$ python3 -q
>>> import numpy as np
>>> from numpy import linalg as LA
>>> np.set_printoptions(suppress=True, linewidth=200)
>>> feats = np.arange(12).reshape(4, 3) + 2
>>> feats
array([[ 2,  3,  4],
       [ 5,  6,  7],
       [ 8,  9, 10],
       [11, 12, 13]])
>>> Uu, sig, VT = LA.svd(feats)
>>> vecs = VT[:(sig > 1e-8).sum()]
>>> rng = np.random.default_rng(73857)
>>> vec = feats[0] + 2 * feats[1] + rng.integers(2) * np.eye(3)[1]
>>> vec
array([12., 16., 18.])
>>> np.round(vecs.T @ vecs, 3)
array([[ 0.833,  0.333, -0.167],
       [ 0.333,  0.333,  0.333],
       [-0.167,  0.333,  0.833]])
>>> X = np.loadtxt("x.csv", delimiter=",")
>>> X
array([[3., 6.],
       [1., 2.]])
>>> rank = LA.matrix_rank(X)
>>> rank
np.int64(1)
>>> null = LA.svd(X)[2][rank:].T
>>> null.shape
(2, 1)
>>> np.allclose(X @ null, 0)
True
>>> np.abs(np.diag(LA.qr(X)[1])) > 1e-9
array([ True, False])
>>> np.round(np.trace(LA.pinv(X) @ X), 3)
np.float64(1.0)
>>> K = np.load("sample14.npy")
>>> K
array([[9, 6, 9, 0],
       [6, 8, 6, 0],
       [9, 6, 9, 0],
       [0, 0, 0, 0]])
>>> # symmetric, so the eigenvalues are real
>>> round(LA.det(K.T), 3)
np.float64(0.0)
>>> round(LA.det(K[::-1]), 3)
np.float64(0.0)
>>> np.round(LA.eigvals(K), 3) + 0
array([22.849,  0.   ,  3.151,  0.   ])
>>> sig = 5 * 0.5 ** np.arange(3)
>>> O, _ = LA.qr(np.array([[-0.2, -0.9, 2.1], [-0.3, 0.7, -1.0], [-1.2, -0.1, -0.8]]))
>>> A = rng.normal(size=(20, 3)) * sig @ O
>>> A.round(3)
array([[ 0.255,  3.093, -5.63 ],
       [-0.674, -0.174, -2.179],
       [-0.333, -2.151,  0.605],
       [ 1.181,  1.479,  0.433],
       [ 3.883, -8.311,  4.61 ],
       [-0.688, -0.979,  0.047],
       [ 2.968, -0.318,  1.623],
       [ 0.246,  1.35 ,  1.911],
       [ 1.71 , -3.778,  5.293],
       [-3.289, -1.075, -2.805],
       [ 0.59 , -6.311,  4.289],
       [-0.945,  1.825,  1.138],
       [-0.334, -7.811,  6.257],
       [ 0.666,  0.296, -2.396],
       [-3.829,  2.06 , -0.821],
       [-0.825,  8.156, -3.791],
       [-0.089,  6.696, -5.162],
       [ 0.421,  1.66 ,  1.187],
       [-0.596, -5.273, -3.709],
       [ 1.685, -3.474,  5.384]])
>>> idx = A[:, 0] > np.median(A[:, 0])
>>> r0 = A[idx].mean(axis=0) - A[~idx].mean(axis=0)
>>> r0.round(3)
array([ 2.521, -1.559,  2.712])
>>> ((A - A.mean(axis=0)) @ r0 > 0).astype(int)
array([0, 0, 1, 0, 1, 0, 1, 1, 1, 0, 1, 0, 1, 0, 0, 0, 0, 0, 0, 1])
>>> np.argsort(-np.abs(r0).round(6), kind="stable")
array([2, 0, 1])
